% ipython --no-banner

In [1]: import numpy as np

In [2]: np.set_printoptions(precision=3, suppress=True, linewidth=160, floatmode="fixed")

In [3]: rd = lambda a: np.round(a, 3) + 0

In [4]: A = np.load("a.npy")

In [5]: A
Out[5]: 
array([[ 1, -1,  1, -1],
       [ 1,  0,  0,  0],
       [ 1,  1,  1,  1],
       [ 1,  2,  4,  8],
       [ 1,  3,  9, 27]])

In [6]: # row 4 is much longer than the rest

In [7]: M2 = A / np.linalg.norm(A, axis=1, keepdims=True)

In [8]: cov = M2 @ M2.T

In [9]: rd(cov)
Out[9]: 
array([[ 1.000,  0.500,  0.000, -0.271, -0.349],
       [ 0.500,  1.000,  0.500,  0.108,  0.035],
       [ 0.000,  0.500,  1.000,  0.813,  0.698],
       [-0.271,  0.108,  0.813,  1.000,  0.981],
       [-0.349,  0.035,  0.698,  0.981,  1.000]])

In [10]: np.argwhere(np.triu(np.abs(cov) > 0.95, 1))
Out[10]: array([[3, 4]])

In [11]: rd(np.linalg.norm(M2, axis=1))
Out[11]: array([1.000, 1.000, 1.000, 1.000, 1.000])

In [12]: (cov - 2 * np.eye(5)).round(6).argmax(axis=1)
Out[12]: array([1, 0, 3, 4, 3])

In [13]: E = np.load("w.npy")

In [14]: E
Out[14]: 
array([[-20.253,  29.945,   8.071,  10.256],
       [-38.383, -17.425, -20.564,  19.197],
       [ 20.440,  17.283, -12.681,  -5.071],
       [ 21.841,  19.070, -13.681,  -4.269],
       [-37.281, -15.837, -20.057,  16.256],
       [ 23.213,  17.608, -13.160,  -5.063],
       [-38.049, -15.434, -20.238,  17.825],
       [-35.636, -15.701, -19.622,  18.573],
       [-18.856,  28.684,   6.970,  10.083],
       [-19.964,  29.723,   8.745,   9.609],
       [-39.305, -16.485, -19.659,  19.070],
       [ 20.144,  17.784, -14.327,  -1.666],
       [ 21.422,  17.447, -12.635,  -3.419],
       [-39.721, -16.959, -18.933,  16.925],
       [ 21.782,  17.885, -14.179,  -5.221],
       [-20.461,  30.077,   8.348,  12.578],
       [-19.876,  31.365,   8.419,   9.407],
       [-19.357,  29.938,   6.320,   6.639],
       [-37.385, -14.973, -19.311,  18.764],
       [-37.886, -15.256, -19.998,  19.702],
       [ 22.685,  18.617, -14.198,  -3.612],
       [ 21.819,  16.715, -14.161,  -3.972],
       [-38.678, -18.343, -19.428,  18.661],
       [-37.953, -15.782, -20.888,  16.538],
       [-37.742, -17.558, -20.371,  18.055],
       [-37.769, -14.826, -21.697,  18.880],
       [-37.327, -16.223, -19.980,  17.008],
       [-35.317, -15.789, -19.282,  17.386],
       [ 21.419,  21.167, -13.046,  -5.804],
       [-20.488,  29.555,   8.966,  10.056],
       [ 21.896,  18.456, -14.917,  -4.763],
       [-37.446, -16.137, -18.788,  16.367],
       [ 22.062,  17.142, -14.281,  -5.053],
       [-20.672,  31.434,   7.747,  10.641],
       [ 21.355,  16.973, -14.943,  -4.925],
       [-19.809,  29.350,   6.802,   9.326]])

In [15]: Xs = E - E.mean(axis=0)

In [16]: V = np.linalg.svd(Xs)[2][:3]

In [17]: M2 = Xs - Xs @ V.T @ V

In [18]: rd((Xs @ V.T).std(axis=0))
Out[18]: array([31.504, 17.062,  1.081])

In [19]: rd(M2.std(axis=0))
Out[19]: array([0.205, 0.453, 0.630, 0.023])

In [20]: rd(np.linalg.norm(M2) / np.linalg.norm(Xs))
Out[20]: np.float64(0.022)

In [21]: M2 = np.c_[E[:, :1] @ np.array([[0]]), np.array([0, 4, 3, 6, 0, 3, 8, 9, 0, 9, 2, 1, 0, 9, 1, 1, 5, 8, 8, 0, 7, 9, 4, 3, 1, 9, 6, 9, 7, 5, 2, 3, 4, 2, 2, 8])]

In [22]: M2
Out[22]: 
array([[0.000, 0.000],
       [0.000, 4.000],
       [0.000, 3.000],
       [0.000, 6.000],
       [0.000, 0.000],
       [0.000, 3.000],
       [0.000, 8.000],
       [0.000, 9.000],
       [0.000, 0.000],
       [0.000, 9.000],
       [0.000, 2.000],
       [0.000, 1.000],
       [0.000, 0.000],
       [0.000, 9.000],
       [0.000, 1.000],
       [0.000, 1.000],
       [0.000, 5.000],
       [0.000, 8.000],
       [0.000, 8.000],
       [0.000, 0.000],
       [0.000, 7.000],
       [0.000, 9.000],
       [0.000, 4.000],
       [0.000, 3.000],
       [0.000, 1.000],
       [0.000, 9.000],
       [0.000, 6.000],
       [0.000, 9.000],
       [0.000, 7.000],
       [0.000, 5.000],
       [0.000, 2.000],
       [0.000, 3.000],
       [0.000, 4.000],
       [0.000, 2.000],
       [0.000, 2.000],
       [0.000, 8.000]])

In [23]: np.linalg.matrix_rank(np.c_[E, M2])
Out[23]: np.int64(5)

In [24]: np.linalg.matrix_rank(M2)
Out[24]: np.int64(1)

In [25]: rd(np.linalg.norm(M2 - E @ np.linalg.lstsq(E, M2)[0], axis=0))
Out[25]: array([ 0.000, 18.685])

In [26]: np.linalg.norm(M2, axis=1).argmax()
Out[26]: np.int64(7)

In [27]: rd(np.linalg.norm(M2[7] - M2[22]))
Out[27]: np.float64(5.0)

In [28]: rd(np.linalg.norm(M2, "nuc"))
Out[28]: np.float64(32.65)

In [29]: X = np.loadtxt("dump.csv", delimiter=",")

In [30]: X
Out[30]: 
array([[-2.000,  2.000,  1.000, -2.000, -2.000,  0.000,  2.000,  1.000,  1.000,  1.000,  1.000, -1.000],
       [ 2.000,  1.000,  0.000,  2.000,  2.000, -2.000, -1.000, -1.000,  0.000, -1.000,  1.000,  1.000],
       [-1.000, -1.000,  0.000, -2.000, -2.000,  2.000, -1.000,  0.000, -1.000,  1.000,  2.000, -1.000],
       [ 0.000, -1.000,  2.000,  0.000, -1.000,  2.000,  0.000,  1.000, -2.000,  0.000, -1.000, -2.000],
       [ 2.000, -2.000, -1.000,  0.000,  0.000,  2.000, -2.000,  1.000,  1.000, -1.000,  0.000,  1.000],
       [ 1.000,  2.000, -2.000,  1.000,  2.000,  1.000,  2.000,  0.000,  1.000,  2.000,  0.000,  1.000],
       [ 0.000,  2.000,  1.000,  0.000,  2.000, -2.000,  2.000, -2.000, -1.000,  1.000,  0.000,  0.000],
       [-1.000, -2.000,  1.000, -1.000,  1.000, -2.000,  0.000,  2.000, -1.000,  1.000, -1.000,  1.000],
       [ 2.000,  1.000,  0.000,  2.000,  2.000, -2.000, -1.000, -1.000,  0.000, -1.000,  1.000,  1.000],
       [ 1.000, -2.000, -2.000,  2.000, -2.000,  0.000, -1.000, -2.000,  2.000, -1.000,  1.000, -1.000],
       [ 0.000,  1.000, -1.000,  2.000,  0.000, -1.000, -2.000, -1.000, -1.000, -1.000,  2.000,  2.000]])

In [31]: ang = np.radians(30)

In [32]: R = np.eye(4)

In [33]: R[3, 3] = R[0, 0] = np.cos(ang)

In [34]: R[3, 0], R[0, 3] = -np.sin(ang), np.sin(ang)

In [35]: rd(R)
Out[35]: 
array([[ 0.866,  0.000,  0.000,  0.500],
       [ 0.000,  1.000,  0.000,  0.000],
       [ 0.000,  0.000,  1.000,  0.000],
       [-0.500,  0.000,  0.000,  0.866]])

In [36]: M2 = A @ R.T

In [37]: np.allclose(A @ A.T, M2 @ M2.T)
Out[37]: True

In [38]: np.allclose(np.linalg.norm(A, axis=1), np.linalg.norm(M2, axis=1))
Out[38]: True

In [39]: rd(np.abs(M2 - A).max(axis=0))
Out[39]: array([13.366,  0.000,  0.000,  4.117])

In [40]: rd(np.linalg.svd(A, compute_uv=False)), rd(np.linalg.svd(M2, compute_uv=False))
Out[40]: 
(array([30.076,  2.500,  1.558,  0.857]),
 array([30.076,  2.500,  1.558,  0.857]))

In [41]: f = np.array([0, 2, 1, 4])

In [42]: M2 = R + np.outer(f, np.eye(4)[2])

In [43]: np.linalg.matrix_rank(M2 - R)
Out[43]: np.int64(1)

In [44]: ang = np.radians(141)

In [45]: R = np.eye(12)

In [46]: R[2, 2] = R[11, 11] = np.cos(ang)

In [47]: R[2, 11], R[11, 2] = -np.sin(ang), np.sin(ang)

In [48]: rd(R)
Out[48]: 
array([[ 1.000,  0.000,  0.000,  0.000,  0.000,  0.000,  0.000,  0.000,  0.000,  0.000,  0.000,  0.000],
       [ 0.000,  1.000,  0.000,  0.000,  0.000,  0.000,  0.000,  0.000,  0.000,  0.000,  0.000,  0.000],
       [ 0.000,  0.000, -0.777,  0.000,  0.000,  0.000,  0.000,  0.000,  0.000,  0.000,  0.000, -0.629],
       [ 0.000,  0.000,  0.000,  1.000,  0.000,  0.000,  0.000,  0.000,  0.000,  0.000,  0.000,  0.000],
       [ 0.000,  0.000,  0.000,  0.000,  1.000,  0.000,  0.000,  0.000,  0.000,  0.000,  0.000,  0.000],
       [ 0.000,  0.000,  0.000,  0.000,  0.000,  1.000,  0.000,  0.000,  0.000,  0.000,  0.000,  0.000],
       [ 0.000,  0.000,  0.000,  0.000,  0.000,  0.000,  1.000,  0.000,  0.000,  0.000,  0.000,  0.000],
       [ 0.000,  0.000,  0.000,  0.000,  0.000,  0.000,  0.000,  1.000,  0.000,  0.000,  0.000,  0.000],
       [ 0.000,  0.000,  0.000,  0.000,  0.000,  0.000,  0.000,  0.000,  1.000,  0.000,  0.000,  0.000],
       [ 0.000,  0.000,  0.000,  0.000,  0.000,  0.000,  0.000,  0.000,  0.000,  1.000,  0.000,  0.000],
       [ 0.000,  0.000,  0.000,  0.000,  0.000,  0.000,  0.000,  0.000,  0.000,  0.000,  1.000,  0.000],
       [ 0.000,  0.000,  0.629,  0.000,  0.000,  0.000,  0.000,  0.000,  0.000,  0.000,  0.000, -0.777]])

In [49]: M2 = X @ R.T

In [50]: rd(M2)
Out[50]: 
array([[-2.000,  2.000, -0.148, -2.000, -2.000,  0.000,  2.000,  1.000,  1.000,  1.000,  1.000,  1.406],
       [ 2.000,  1.000, -0.629,  2.000,  2.000, -2.000, -1.000, -1.000,  0.000, -1.000,  1.000, -0.777],
       [-1.000, -1.000,  0.629, -2.000, -2.000,  2.000, -1.000,  0.000, -1.000,  1.000,  2.000,  0.777],
       [ 0.000, -1.000, -0.296,  0.000, -1.000,  2.000,  0.000,  1.000, -2.000,  0.000, -1.000,  2.813],
       [ 2.000, -2.000,  0.148,  0.000,  0.000,  2.000, -2.000,  1.000,  1.000, -1.000,  0.000, -1.406],
       [ 1.000,  2.000,  0.925,  1.000,  2.000,  1.000,  2.000,  0.000,  1.000,  2.000,  0.000, -2.036],
       [ 0.000,  2.000, -0.777,  0.000,  2.000, -2.000,  2.000, -2.000, -1.000,  1.000,  0.000,  0.629],
       [-1.000, -2.000, -1.406, -1.000,  1.000, -2.000,  0.000,  2.000, -1.000,  1.000, -1.000, -0.148],
       [ 2.000,  1.000, -0.629,  2.000,  2.000, -2.000, -1.000, -1.000,  0.000, -1.000,  1.000, -0.777],
       [ 1.000, -2.000,  2.184,  2.000, -2.000,  0.000, -1.000, -2.000,  2.000, -1.000,  1.000, -0.481],
       [ 0.000,  1.000, -0.481,  2.000,  0.000, -1.000, -2.000, -1.000, -1.000, -1.000,  2.000, -2.184]])

In [51]: np.allclose(np.linalg.norm(X, axis=1), np.linalg.norm(M2, axis=1))
Out[51]: True

In [52]: m1 = np.loadtxt("run15.csv", delimiter=",")

In [53]: m1
Out[53]: 
array([[ 0.000, -1.000,  0.000,  0.000,  0.000,  0.000,  0.000,  0.000,  0.000],
       [-1.000,  3.000, -1.000,  0.000,  0.000,  0.000,  0.000,  0.000,  0.000],
       [ 0.000, -1.000,  1.000, -1.000,  0.000,  0.000,  0.000,  0.000,  0.000],
       [ 0.000,  0.000, -1.000,  0.000, -1.000,  0.000,  0.000,  0.000,  0.000],
       [ 0.000,  0.000,  0.000, -1.000,  0.000, -1.000,  0.000,  0.000,  0.000],
       [ 0.000,  0.000,  0.000,  0.000, -1.000,  2.000, -1.000,  0.000,  0.000],
       [ 0.000,  0.000,  0.000,  0.000,  0.000, -1.000,  3.000, -1.000,  0.000],
       [ 0.000,  0.000,  0.000,  0.000,  0.000,  0.000, -1.000,  0.000, -1.000],
       [ 0.000,  0.000,  0.000,  0.000,  0.000,  0.000,  0.000, -1.000,  5.000]])

In [54]: # equal to its transpose

In [55]: x0 = np.array([1, -1, 0, 3, 0, 1, -2, -3, 2])

In [56]: target = m1 @ x0

In [57]: b, lr = np.zeros(9), 1 / np.linalg.norm(m1, 2) ** 2

In [58]: for i in range(20):
    ...:     b -= lr * m1.T @ (m1 @ b - target)
    ...:     if i % 5 == 0: print(i, round(np.linalg.norm(m1 @ b - target), 3))
    ...: 
0 5.851
5 2.961
10 2.223
15 1.803

In [59]: rd(b)
Out[59]: array([ 0.697, -1.078, -0.227,  2.146, -0.022,  1.452, -1.174, -0.662,  2.422])

In [60]: rd(np.linalg.norm(m1[4] - m1[1]))
Out[60]: np.float64(3.606)

In [61]: rd(np.linalg.norm(m1, axis=0))
Out[61]: array([1.000, 3.317, 1.732, 1.414, 1.414, 2.449, 3.317, 1.414, 5.099])

In [62]: rd(np.linalg.norm(m1, 2))
Out[62]: np.float64(5.214)

In [63]: m1[4] @ m1[1]
Out[63]: np.float64(0.0)

In [64]: rd(np.linalg.norm(m1, "nuc"))
Out[64]: np.float64(18.572)

In [65]: rd(np.linalg.norm(m1, axis=1))
Out[65]: array([1.000, 3.317, 1.732, 1.414, 1.414, 2.449, 3.317, 1.414, 5.099])

In [66]: rd(np.linalg.norm(m1[4], 1)), rd(np.linalg.norm(m1[4], np.inf))
Out[66]: (np.float64(2.0), np.float64(1.0))

In [67]: rd(np.linalg.norm(m1, 1)), rd(np.linalg.norm(m1, np.inf))
Out[67]: (np.float64(6.0), np.float64(6.0))

In [68]: rd(np.linalg.norm(m1) ** 2 / np.linalg.norm(m1, 2) ** 2)
Out[68]: np.float64(2.355)

In [69]: ev, V = np.linalg.eigh(m1)

In [70]: x0 = np.array([-3, -3, 0, 1, 1, -1, 4, -3, -2])

In [71]: (np.sign(V[:, -1].round(6)) == np.sign(V[0, -1].round(6))).astype(int)
Out[71]: array([1, 0, 1, 0, 1, 0, 1, 0, 1])

In [72]: x0 @ m1 @ x0
Out[72]: np.float64(99.0)
